% python3 -q
>>> import numpy as np
>>> np.set_printoptions(precision=2, suppress=True, linewidth=200)
>>> M = np.load("case1.npy")
>>> M
array([[  0.,  -7.,  -8.,  -1.,   9.,  -6.],
       [ -7.,  48.,  56.,   7., -63.,  42.],
       [ -8.,  56.,  63.,   8., -72.,  48.],
       [ -1.,   7.,   8.,   0.,  -9.,   6.],
       [  9., -63., -72.,  -9.,  80., -54.],
       [ -6.,  42.,  48.,   6., -54.,  35.]])
>>> evals, V = np.linalg.eigh(M)
>>> vec = np.array([4, 0, 5, 0, 1, 3])
>>> vec @ M @ vec
np.float64(1974.0)
>>> round(float(vec @ M @ vec / (vec @ vec)), 2), round(evals[0], 2), round(evals[-1], 2)
(38.71, np.float64(-1.0), np.float64(231.0))
>>> np.linalg.eigvalsh(M[1:, 1:])
array([ -1.,  -1.,  -1.,  -1., 230.])
>>> np.round(np.abs(np.linalg.svd(M)[2][-1]), 2) + 0
array([1.  , 0.03, 0.03, 0.  , 0.04, 0.03])
>>> np.linalg.matrix_rank(M, rtol=0.1)
np.int64(1)
>>> round(np.log10(np.linalg.cond(M)))
2
>>> A2 = M / np.linalg.norm(M, axis=1, keepdims=True)
>>> cov = A2 @ A2.T
>>> cov
array([[ 1., -1., -1., -1.,  1., -1.],
       [-1.,  1.,  1.,  1., -1.,  1.],
       [-1.,  1.,  1.,  1., -1.,  1.],
       [-1.,  1.,  1.,  1., -1.,  1.],
       [ 1., -1., -1., -1.,  1., -1.],
       [-1.,  1.,  1.,  1., -1.,  1.]])
>>> np.argwhere(np.triu(np.abs(cov) > 0.95, 1))
array([[0, 1],
       [0, 2],
       [0, 3],
       [0, 4],
       [0, 5],
       [1, 2],
       [1, 3],
       [1, 4],
       [1, 5],
       [2, 3],
       [2, 4],
       [2, 5],
       [3, 4],
       [3, 5],
       [4, 5]])
>>> np.linalg.norm(A2, axis=1)
array([1., 1., 1., 1., 1., 1.])
>>> left, sig, Vt = np.linalg.svd(M)
>>> sig
array([231.,   1.,   1.,   1.,   1.,   1.])
>>> A2 = left[:, :1] @ np.diag(sig[:1]) @ Vt[:1]
>>> np.round(np.abs(M - A2).max(), 2)
np.float64(1.0)
>>> round(float(np.linalg.norm(M - A2) / np.linalg.norm(M)), 2)
0.01
>>> round(np.linalg.norm(M - A2, 2), 2), sig[1]
(np.float64(1.0), np.float64(1.0))
>>> np.linalg.matrix_rank(A2)
np.int64(1)
>>> W = np.array([[2, 3, -1, -3, -2, 5],
...     [5, -1, 3, -4, 0, 4],
...     [3, 4, -5, 3, -3, 3],
...     [4, -4, 0, -1, -5, -5],
...     [-2, -3, -1, 0, -3, -2],
...     [-3, 0, 2, 0, 4, -5]])
>>> coef = np.array([1, 2, 3, 3, -2, 0])
>>> H = np.maximum(M @ W + coef, 0)
>>> H
array([[  0.,   0.,   1.,   8.,   0.,   0.],
       [423., 318.,  21.,   0., 166., 206.],
       [486., 358.,  32.,   0., 193., 237.],
       [ 58.,  51.,   6.,   2.,  27.,  35.],
       [  0.,   0.,   0.,  21.,   0.,   0.],
       [370., 272.,  19.,   0., 138., 185.]])
>>> (H > 0).mean(axis=0)
array([0.67, 0.67, 0.83, 0.5 , 0.67, 0.67])
>>> (H > 0).astype(int)
array([[0, 0, 1, 1, 0, 0],
       [1, 1, 1, 0, 1, 1],
       [1, 1, 1, 0, 1, 1],
       [1, 1, 1, 1, 1, 1],
       [0, 0, 0, 1, 0, 0],
       [1, 1, 1, 0, 1, 1]])
>>> cent = np.array([[7, -1], [-8, 7], [-9, 4], [3, 1], [9, -6], [5, 6]])
>>> H @ cent
array([[  15.,   12.],
       [2752., 2127.],
       [3172., 2412.],
       [ 368.,  373.],
       [  63.,   21.],
       [2410., 1892.]])
>>> (H @ cent).round(6).argmax(axis=1)
array([0, 0, 0, 1, 0, 0])
>>> X = np.load("a.npy")
>>> X
array([[1., 0., 1., 2., 1., 2., 2., 0., 0., 0., 0., 0.],
       [1., 2., 0., 2., 2., 0., 2., 0., 0., 0., 0., 0.],
       [0., 0., 2., 1., 2., 2., 0., 0., 0., 0., 0., 0.],
       [1., 2., 0., 0., 1., 2., 1., 0., 0., 0., 0., 0.],
       [1., 1., 0., 2., 2., 2., 2., 0., 0., 0., 0., 0.],
       [1., 1., 1., 1., 1., 0., 0., 0., 0., 0., 0., 0.],
       [0., 1., 2., 1., 2., 0., 2., 0., 0., 0., 0., 0.],
       [0., 0., 0., 0., 0., 0., 0., 1., 3., 2., 3., 1.],
       [0., 0., 0., 0., 0., 0., 0., 3., 2., 1., 2., 0.],
       [0., 0., 0., 0., 0., 0., 0., 0., 1., 0., 3., 1.],
       [0., 0., 0., 0., 0., 0., 0., 0., 3., 1., 2., 0.],
       [0., 0., 0., 0., 0., 0., 0., 0., 2., 3., 1., 2.]])
>>> # splits into 2 blocks
>>> left, sig, Vt = np.linalg.svd(X, full_matrices=False)
>>> sig / sig[0]
array([1.  , 0.99, 0.37, 0.36, 0.33, 0.29, 0.25, 0.2 , 0.17, 0.12, 0.02, 0.02])
>>> (sig > 1e-8).sum()
np.int64(12)
>>> np.round(Vt @ Vt.T, 2) + 0
array([[1., 0., 0., 0., 0., 0., 0., 0., 0., 0., 0., 0.],
       [0., 1., 0., 0., 0., 0., 0., 0., 0., 0., 0., 0.],
       [0., 0., 1., 0., 0., 0., 0., 0., 0., 0., 0., 0.],
       [0., 0., 0., 1., 0., 0., 0., 0., 0., 0., 0., 0.],
       [0., 0., 0., 0., 1., 0., 0., 0., 0., 0., 0., 0.],
       [0., 0., 0., 0., 0., 1., 0., 0., 0., 0., 0., 0.],
       [0., 0., 0., 0., 0., 0., 1., 0., 0., 0., 0., 0.],
       [0., 0., 0., 0., 0., 0., 0., 1., 0., 0., 0., 0.],
       [0., 0., 0., 0., 0., 0., 0., 0., 1., 0., 0., 0.],
       [0., 0., 0., 0., 0., 0., 0., 0., 0., 1., 0., 0.],
       [0., 0., 0., 0., 0., 0., 0., 0., 0., 0., 1., 0.],
       [0., 0., 0., 0., 0., 0., 0., 0., 0., 0., 0., 1.]])
>>> np.round(left.T @ left, 2) + 0
array([[1., 0., 0., 0., 0., 0., 0., 0., 0., 0., 0., 0.],
       [0., 1., 0., 0., 0., 0., 0., 0., 0., 0., 0., 0.],
       [0., 0., 1., 0., 0., 0., 0., 0., 0., 0., 0., 0.],
       [0., 0., 0., 1., 0., 0., 0., 0., 0., 0., 0., 0.],
       [0., 0., 0., 0., 1., 0., 0., 0., 0., 0., 0., 0.],
       [0., 0., 0., 0., 0., 1., 0., 0., 0., 0., 0., 0.],
       [0., 0., 0., 0., 0., 0., 1., 0., 0., 0., 0., 0.],
       [0., 0., 0., 0., 0., 0., 0., 1., 0., 0., 0., 0.],
       [0., 0., 0., 0., 0., 0., 0., 0., 1., 0., 0., 0.],
       [0., 0., 0., 0., 0., 0., 0., 0., 0., 1., 0., 0.],
       [0., 0., 0., 0., 0., 0., 0., 0., 0., 0., 1., 0.],
       [0., 0., 0., 0., 0., 0., 0., 0., 0., 0., 0., 1.]])
>>> round(float(np.sqrt((sig ** 2).sum())), 2), round(np.linalg.norm(X), 2)
(13.34, np.float64(13.34))
>>> left.shape, sig.shape, Vt.shape
((12, 12), (12,), (12, 12))
